$ ipython --no-banner

In [1]: import numpy as np

In [2]: np.set_printoptions(precision=2, suppress=True, linewidth=120)

In [3]: M = np.load("m.npy")

In [4]: M
Out[4]: 
array([[1, 0],
       [5, 1]])

In [5]: # row 1 is much longer than the rest

In [6]: t3 = np.stack([M, -1 * M, M[::-1]])

In [7]: np.linalg.matrix_rank(t3.reshape(3, -1))
Out[7]: np.int64(2)

In [8]: t3.shape
Out[8]: (3, 2, 2)

In [9]: np.linalg.eigvals(M)
Out[9]: array([1., 1.])

In [10]: np.round(np.linalg.det(M.T), 2)
Out[10]: np.float64(1.0)

In [11]: np.round(np.linalg.det(2 * M), 2), np.round(np.linalg.det(M), 2)
Out[11]: (np.float64(4.0), np.float64(1.0))

In [12]: np.poly(M)
Out[12]: array([ 1., -2.,  1.])

In [13]: M2 = M[0, 0] * M[1:] - np.outer(M[1:, 0], M[0])

In [14]: M2
Out[14]: array([[0, 1]])

In [15]: np.linalg.matrix_rank(M2), np.linalg.matrix_rank(M)
Out[15]: (np.int64(1), np.int64(2))

In [16]: np.flatnonzero(~M2.round(6).any(axis=1))
Out[16]: array([], dtype=int64)

In [17]: F = np.load("mat.npy")

In [18]: F
Out[18]: 
array([[0, 1],
       [1, 0]])

In [19]: # row-stochastic, so 1 is an eigenvalue

In [20]: gram = F.T @ F

In [21]: np.linalg.matrix_rank(gram)
Out[21]: np.int64(2)

In [22]: np.allclose(gram, gram.T)
Out[22]: True

In [23]: np.linalg.svd(F, compute_uv=False) ** 2
Out[23]: array([1., 1.])

In [24]: np.linalg.eigvalsh(gram)[::-1]
Out[24]: array([1., 1.])

In [25]: (F @ F.T).shape
Out[25]: (2, 2)

In [26]: r0 = np.array([5, -2])

In [27]: M2 = F + np.outer(r0, np.eye(2)[1])

In [28]: round(float(np.linalg.det(M2) / np.linalg.det(F)), 2), round(float(1 + np.linalg.solve(F, r0)[1]), 2)
Out[28]: (6.0, 6.0)

In [29]: np.linalg.matrix_rank(np.linalg.inv(M2) - np.linalg.inv(F), tol=1e-8)
Out[29]: np.int64(1)

In [30]: M2
Out[30]: 
array([[ 0.,  6.],
       [ 1., -2.]])
